$ python -q
>>> import numpy as np
>>> from numpy import linalg as LA
>>> np.set_printoptions(precision=2, suppress=True, linewidth=140, legacy="1.25")
>>> def rnd(a):
...     return np.round(a, 2) + 0
... 
>>> X = np.load("w.npy")
>>> X
array([[ -6,   7,   2,   5,   3,  -9,  -1],
       [  7,  -8,   1,   8,   3,   3, -10],
       [  2,   1,   2,   0,  -3,  -7,   7],
       [  5,   8,   0,   4,   3,   1, -17],
       [  3,   3,  -3,   3,  -4,  -5,   0],
       [ -9,   3,  -7,   1,  -5,   8,  -7],
       [ -1, -10,   7, -17,   0,  -7,  -2]])
>>> U, s = LA.svd(X)
Traceback (most recent call last):
  File "<python-input-6>", line 1, in <module>
    U, s = LA.svd(X)
    ^^^^
ValueError: too many values to unpack (expected 2)
>>> U, s, Vh = LA.svd(X, full_matrices=False)
>>> U.shape, s.shape, Vh.shape
((7, 7), (7,), (7, 7))
>>> rnd(U.T @ U)
array([[1., 0., 0., 0., 0., 0., 0.],
       [0., 1., 0., 0., 0., 0., 0.],
       [0., 0., 1., 0., 0., 0., 0.],
       [0., 0., 0., 1., 0., 0., 0.],
       [0., 0., 0., 0., 1., 0., 0.],
       [0., 0., 0., 0., 0., 1., 0.],
       [0., 0., 0., 0., 0., 0., 1.]])
>>> rnd(np.sqrt((s ** 2).sum())), rnd(LA.norm(X))
(43.22, 43.22)
>>> np.abs(U[:, 0]).round(6).argmax()
6
>>> rnd(np.abs(Vh[0]))
array([0.08, 0.34, 0.24, 0.59, 0.07, 0.33, 0.6 ])
>>> rnd(s)
array([27.45, 20.87, 17.45, 15.55,  8.71,  7.36,  1.59])
>>> (s > 1e-8).sum()
7
>>> rnd(np.cumsum(s ** 2) / np.sum(s ** 2))
array([0.4 , 0.64, 0.8 , 0.93, 0.97, 1.  , 1.  ])
>>> X - X[0]
array([[  0,   0,   0,   0,   0,   0,   0],
       [ 13, -15,  -1,   3,   0,  12,  -9],
       [  8,  -6,   0,  -5,  -6,   2,   8],
       [ 11,   1,  -2,  -1,   0,  10, -16],
       [  9,  -4,  -5,  -2,  -7,   4,   1],
       [ -3,  -4,  -9,  -4,  -8,  17,  -6],
       [  5, -17,   5, -22,  -3,   2,  -1]])
>>> rnd(LA.norm(X))
43.22
>>> np.unravel_index(np.abs(X).argmax(), X.shape)
(3, 6)
>>> np.abs(X).max()
17
>>> X[:, 7]
Traceback (most recent call last):
  File "<python-input-20>", line 1, in <module>
    X[:, 7]
    ~^^^^^^
IndexError: index 7 is out of bounds for axis 1 with size 7
>>> np.diff(X, axis=0)
array([[ 13, -15,  -1,   3,   0,  12,  -9],
       [ -5,   9,   1,  -8,  -6, -10,  17],
       [  3,   7,  -2,   4,   6,   8, -24],
       [ -2,  -5,  -3,  -1,  -7,  -6,  17],
       [-12,   0,  -4,  -2,  -1,  13,  -7],
       [  8, -13,  14, -18,   5, -15,   5]])
>>> B = np.array([[5, -5], [-1, -4], [0, -4], [4, 4], [1, 1], [-3, 3], [3, -3]])
>>> X @ B
array([[ 10,  -7],
       [ 39,  67],
       [ 48, -67],
       [-18,  16],
       [ 35, -22],
       [-94, 105],
       [-48, -66]])
>>> np.einsum("ij,ij->i", X, X)
array([205, 296, 116, 404,  77, 278, 492])
>>> LA.matrix_rank(X @ B)
2
>>> rnd(np.sort(np.abs(LA.eigvals(X))))
array([ 1.59,  7.36,  8.71, 15.55, 17.45, 20.87, 27.45])
>>> LA.matrix_power(X, 2)
array([[ 205,  -64,   46,   63,   45,  -14,  -70],
       [ -64,  296,  -92,  185,   -9,   -7,  -57],
       [  46,  -92,  116, -117,   50, -119,   37],
       [  63,  185, -117,  404,   34,   95, -126],
       [  45,   -9,   50,   34,   77,  -14,  -70],
       [ -14,   -7, -119,   95,  -14,  278, -129],
       [ -70,  -57,   37, -126,  -70, -129,  492]])
>>> rnd(np.abs(LA.eigvals(X)).max())
27.45
>>> assert X == X.T
Traceback (most recent call last):
  File "<python-input-29>", line 1, in <module>
    assert X == X.T
           ^^^^^^^^
ValueError: The truth value of an array with more than one element is ambiguous. Use a.any() or a.all()
>>> vec = np.array([0, 5, 3, 1, 5, 3, 2])
>>> rhs = X @ vec
>>> rhs
array([ 32, -25, -11,  28, -26, -20, -71])
>>> rnd(LA.solve(X, X[:, 6]))
array([0., 0., 0., 0., 0., 0., 1.])
>>> rnd(LA.solve(X.T, X[4]))
array([0., 0., 0., 0., 1., 0., 0.])
>>> K = np.load("block19.npy")
>>> K
array([[ 3,  3,  3,  3,  3,  3],
       [ 3,  6,  6,  6,  6,  6],
       [ 3,  6,  9,  9,  9,  9],
       [ 3,  6,  9, 12, 12, 12],
       [ 3,  6,  9, 12, 15, 15],
       [ 3,  6,  9, 12, 15, 18]])
>>> rng = np.random.default_rng(6649)
>>> z = rng.permutation(6)
>>> B = K[:, z] * rng.choice([-1, 1], 6)
>>> B
array([[  3,  -3,  -3,  -3,   3,   3],
       [  6,  -6,  -6,  -3,   6,   6],
       [  6,  -9,  -9,  -3,   9,   9],
       [  6, -12, -12,  -3,   9,  12],
       [  6, -12, -15,  -3,   9,  15],
       [  6, -12, -18,  -3,   9,  15]])
>>> U, _, Vh = LA.svd(K.T @ B)
>>> rnd(U @ Vh)
array([[ 0.,  0.,  0., -1.,  0.,  0.],
       [ 1.,  0.,  0.,  0.,  0.,  0.],
       [ 0.,  0.,  0.,  0.,  1.,  0.],
       [ 0., -1.,  0.,  0.,  0.,  0.],
       [ 0.,  0.,  0.,  0.,  0.,  1.],
       [ 0.,  0., -1.,  0.,  0.,  0.]])
